$ python -q
>>> import numpy as np
>>> from numpy import linalg as LA
>>> np.set_printoptions(precision=1, suppress=True, linewidth=120, sign=" ")
>>> J = np.load("w.npy")
>>> J
array([[  3,  -2,   1],
       [  1,  -1,   1],
       [  3,   2,  -1],
       [  2,   2,  -4],
       [  0,   1,  -4],
       [  2,  -1,  -5],
       [  0,  -1,  -4],
       [  2,   2,  -3],
       [  0,  -1,  -1],
       [ -1,   1,   1],
       [ -3,   2,  -2],
       [ -4,   3,  -4],
       [ -7,   0,  -5],
       [ -7,  -3,  -5],
       [-10,  -6,  -6],
       [-12,  -8,  -5],
       [ -9, -11,  -4],
       [-11, -11,  -6],
       [-10, -14,  -6],
       [-11, -16,  -9],
       [-11, -13,  -7],
       [-12, -14,  -8],
       [-12, -16,  -9],
       [-12, -13,  -6],
       [-14, -14,  -8],
       [-14, -12, -11]])
>>> hat = J @ LA.solve(J.T @ J, J.T)
>>> np.allclose(hat @ hat, hat)
True
>>> x0 = np.array([-2, 5, 3])
>>> target = J @ x0
>>> LA.solve(J.T @ J, J.T @ target)
array([-2.,  5.,  3.])
>>> np.round(LA.pinv(J) @ J, 1) + 0
array([[ 1.,  0.,  0.],
       [ 0.,  1.,  0.],
       [ 0.,  0.,  1.]])
>>> rng = np.random.default_rng(66567)
>>> target = target + 0.3 * rng.normal(size=26)
>>> target
array([-12.8,  -4.7,   0.5,  -6. ,  -7.5, -24.1, -17.1,  -3. ,  -7.1,  10.2,  10.1,  11.2,  -1.2, -16.1, -27.8, -30.5,
       -49.2, -50.8, -67.8, -84.6, -64.1, -69.5, -83. , -59. , -66.5, -65.2])
>>> c, *_ = LA.lstsq(J, target)
>>> c
array([-2.,  5.,  3.])
>>> [round(float(LA.norm(LA.solve(J.T @ J + lam * np.eye(3), J.T @ target))), 2) for lam in (0, 1, 10, 100)]
[6.18, 6.14, 5.81, 4.24]
>>> c.round()
array([-2.,  5.,  3.])
>>> round(float(LA.norm(target - J @ c)), 1)
1.7
>>> def softmax(z):
...     e = np.exp(z - z.max(axis=-1, keepdims=True))
...     return e / e.sum(axis=-1, keepdims=True)
... 
>>> softmax(J).sum(axis=1)
array([ 1.,  1.,  1.,  1.,  1.,  1.,  1.,  1.,  1.,  1.,  1.,  1.,  1.,  1.,  1.,  1.,  1.,  1.,  1.,  1.,  1.,  1.,
        1.,  1.,  1.,  1.])
>>> S = J @ J.T / np.sqrt(3)
>>> softmax(S).round(6).argmax(axis=1)
array([  0,   0,   2,   3,  25,  19,  25,   3,  19,   9,  25,  25,  25,  25,  25,  24,  22,  22,  22,  22,  22,  22,
        22,  22,  22,  25])
>>> softmax(S)[7] @ J
array([ 1.9,  1.6, -4. ])
>>> F = np.array([[-3, -2, -1],
...     [0, 1, 2],
...     [3, 4, 5],
...     [6, 7, 8],
...     [9, 10, 11],
...     [12, 13, 14],
...     [15, 16, 17]])
>>> # rank 2
>>> other = F[0, 0] * F[1:] - np.outer(F[1:, 0], F[0])
>>> other
array([[  0,  -3,  -6],
       [  0,  -6, -12],
       [  0,  -9, -18],
       [  0, -12, -24],
       [  0, -15, -30],
       [  0, -18, -36]])
>>> LA.matrix_rank(other), LA.matrix_rank(F)
(np.int64(1), np.int64(2))
>>> np.flatnonzero(~other.round(6).any(axis=1))
array([], dtype=int64)
>>> U, sig, VT = LA.svd(other)
>>> vecs = VT[:(sig > 1e-8).sum()]
>>> x0 = other[0] + -2 * other[2] + rng.integers(2) * np.eye(3)[1]
>>> x0
array([  0.,  15.,  30.])
>>> vecs.T @ vecs
array([[ 0. ,  0. ,  0. ],
       [ 0. ,  0.2,  0.4],
       [ 0. ,  0.4,  0.8]])
>>> np.diag(vecs.T @ vecs)
array([ 0. ,  0.2,  0.8])
>>> np.allclose(vecs.T @ vecs @ x0, x0)
True
>>> feats = np.loadtxt("dump.csv", delimiter=",")
>>> feats
array([[-1. ,  1.2, -2.8],
       [-3.2,  0. , -2. ],
       [-2.3,  1.3, -3.8],
       [ 1. , -4.1,  3. ],
       [-1.7,  1.1, -3.2],
       [-1.8,  2.6, -0.9],
       [-1.7,  0.8, -2.9],
       [-1.7,  1.4, -4.2],
       [-1.6,  0.9, -1.5],
       [ 1.2,  0.4, -1.9],
       [-0.9, -2.9,  4.8],
       [-3.6,  2.5, -1.2],
       [ 2.7, -4.5,  4.7],
       [-0.4,  1.7, -4.8],
       [-0.3, -3.5,  4.5],
       [ 0.2, -3.9,  3.9]])
>>> Ac = (feats - feats.mean(axis=0)) / feats.std(axis=0)
>>> Ac.std(axis=0)
array([ 1.,  1.,  1.])
>>> c = LA.lstsq(np.delete(Ac, 1, axis=1), Ac[:, 1])[0]
>>> np.abs(c).argmax()
np.int64(1)
>>> c
array([-0.3, -0.7])
>>> Ac = feats - feats.mean(axis=0)
>>> U, sig, VT = LA.svd(Ac, full_matrices=False)
>>> VT[0] * np.sign(VT[0, np.abs(VT[0]).argmax()])
array([ 0.3, -0.6,  0.8])
>>> np.abs(VT[0]).argmax()
np.int64(2)
>>> E = np.load("sample11.npy")
>>> E
array([[ 42,   3,   3],
       [  2,  22,   0],
       [  2,   0,   2]])
>>> other = LA.inv(E)
>>> (np.abs(other) > 1e-9).astype(int)
array([[ 1,  1,  1],
       [ 1,  1,  1],
       [ 1,  1,  1]])
>>> LA.det(E) * other
array([[ 44.,  -6., -66.],
       [ -4.,  78.,   6.],
       [-44.,   6., 918.]])
>>> np.round(E @ other, 1) + 0
array([[ 1.,  0.,  0.],
       [ 0.,  1.,  0.],
       [ 0.,  0.,  1.]])
>>> other.round(1) + 0
array([[ 0. ,  0. ,  0. ],
       [ 0. ,  0. ,  0. ],
       [ 0. ,  0. ,  0.5]])
>>> round(float(LA.slogdet(E)[0]), 1)
1.0
>>> round(float(LA.det(E.T)), 1)
1704.0
>>> LA.eigvals(E)
array([ 42.4,   1.8,  21.7])
>>> round(float(LA.eigvals(E).sum().real), 1)
66.0
>>> round(float(LA.det(E[::-1])), 1)
-1704.0
>>> round(LA.det(2 * E), 1), round(LA.det(E), 1)
(np.float64(13632.0), np.float64(1704.0))
>>> np.poly(E)
array([    1.,   -66.,  1040., -1704.])
>>> f = np.array([1, 1, 1])
>>> np.convolve(E[2], f)
array([ 2,  2,  4,  2,  2])
>>> z = rng.permutation(3)
>>> other = E[:, z] * rng.choice([-1, 1], 3)
>>> other
array([[ -3,  -3, -42],
       [  0, -22,  -2],
       [ -2,   0,  -2]])
>>> U, _, VT = LA.svd(E.T @ other)
>>> z
array([ 2,  1,  0])
>>> np.round(LA.lstsq(E, other)[0], 1) + 0
array([[ 0.,  0., -1.],
       [ 0., -1.,  0.],
       [-1.,  0.,  0.]])
>>> evals, vecs = LA.eig(E)
>>> round(float(np.prod(evals)), 1)
1704.0
>>> np.sort(LA.eigvals(E @ E))
array([    3.4,   471.3,  1801.3])
>>> K = np.array([[0.1, -0.7, -0.3, 0.9, 1.7, -0.5, -1.0, -0.4],
...     [0.8, -0.2, 0.0, 0.2, 0.4, -0.5, 0.0, -0.2],
...     [-0.1, 0.4, 0.0, 0.0, 0.1, -0.4, -0.3, -0.7],
...     [-0.4, -0.2, 0.4, 0.1, 0.0, 0.7, -0.1, 0.6],
...     [0.1, -0.3, -0.3, -0.7, 0.5, 0.3, -0.5, 0.7],
...     [0.8, -0.4, -0.2, 0.7, 0.2, 0.4, 0.0, -0.2],
...     [0.4, 0.4, -0.2, 0.0, -0.3, 0.4, 0.2, 0.2],
...     [-1.2, -0.1, 0.6, -1.2, 0.3, 0.7, 0.6, 0.8]])
>>> f = np.array([1, 0, 1, 3, 2, 3, 1, 0])
>>> other = K + np.outer(f, np.eye(8)[1])
>>> np.round(LA.det(other) / LA.det(K), 1), np.round(1 + LA.solve(K, f)[1], 1)
(np.float64(1.4), np.float64(1.4))
>>> other = K / LA.norm(K, axis=1, keepdims=True)
>>> C2 = other @ other.T
>>> np.argwhere(np.triu(np.abs(C2) > 0.95, 1))
array([], shape=(0, 2), dtype=int64)
>>> (C2 - 2 * np.eye(8)).round(6).argmax(axis=1)
array([ 1,  5,  0,  7,  7,  1,  5,  3])
>>> (np.abs(C2) > 0.9).astype(int)
array([[ 1,  0,  0,  0,  0,  0,  0,  0],
       [ 0,  1,  0,  0,  0,  0,  0,  0],
       [ 0,  0,  1,  0,  0,  0,  0,  0],
       [ 0,  0,  0,  1,  0,  0,  0,  0],
       [ 0,  0,  0,  0,  1,  0,  0,  0],
       [ 0,  0,  0,  0,  0,  1,  0,  0],
       [ 0,  0,  0,  0,  0,  0,  1,  0],
       [ 0,  0,  0,  0,  0,  0,  0,  1]])
>>> LA.norm(other, axis=1)
array([ 1.,  1.,  1.,  1.,  1.,  1.,  1.,  1.])
>>> W0 = np.load("test8.npy")
>>> W0
array([[ 0, -1,  0,  0,  0, -1, -1,  2,  0],
       [ 1,  0,  0, -1, -2,  0,  1,  1,  0],
       [ 0,  0,  0,  0,  1, -1,  1,  0,  0],
       [ 0,  1,  0,  0,  0, -1,  2, -1, -1],
       [ 0,  2, -1,  0,  0,  2,  2,  0, -1],
       [ 1,  0,  1,  1, -2,  0,  1,  0,  2],
       [ 1, -1, -1, -2, -2, -1,  0,  0, -2],
       [-2, -1,  0,  1,  0,  0,  0,  0,  1],
       [ 0,  0,  0,  1,  1, -2,  2, -1,  0]])
>>> U, sig, VT = LA.svd(W0)
>>> np.argmax(sig[:-1] / (sig[1:] + 1e-6)) + 1
np.int64(8)
>>> sig.round(1) + 0
array([ 4.9,  4.9,  3.9,  3.9,  2. ,  2. ,  0.7,  0.7,  0. ])
>>> other = U[:, :8] @ np.diag(sig[:8]) @ VT[:8]
>>> np.round(LA.norm(W0 - other, 2), 1), round(float(sig[8]), 1)
(np.float64(0.0), 0.0)
>>> other.round(1) + 0
array([[ 0., -1.,  0.,  0.,  0., -1., -1.,  2.,  0.],
       [ 1.,  0.,  0., -1., -2.,  0.,  1.,  1.,  0.],
       [ 0.,  0.,  0.,  0.,  1., -1.,  1.,  0.,  0.],
       [ 0.,  1.,  0.,  0.,  0., -1.,  2., -1., -1.],
       [ 0.,  2., -1.,  0.,  0.,  2.,  2.,  0., -1.],
       [ 1.,  0.,  1.,  1., -2.,  0.,  1.,  0.,  2.],
       [ 1., -1., -1., -2., -2., -1.,  0.,  0., -2.],
       [-2., -1.,  0.,  1.,  0.,  0.,  0.,  0.,  1.],
       [ 0.,  0.,  0.,  1.,  1., -2.,  2., -1.,  0.]])
>>> LA.matrix_rank(other)
np.int64(8)
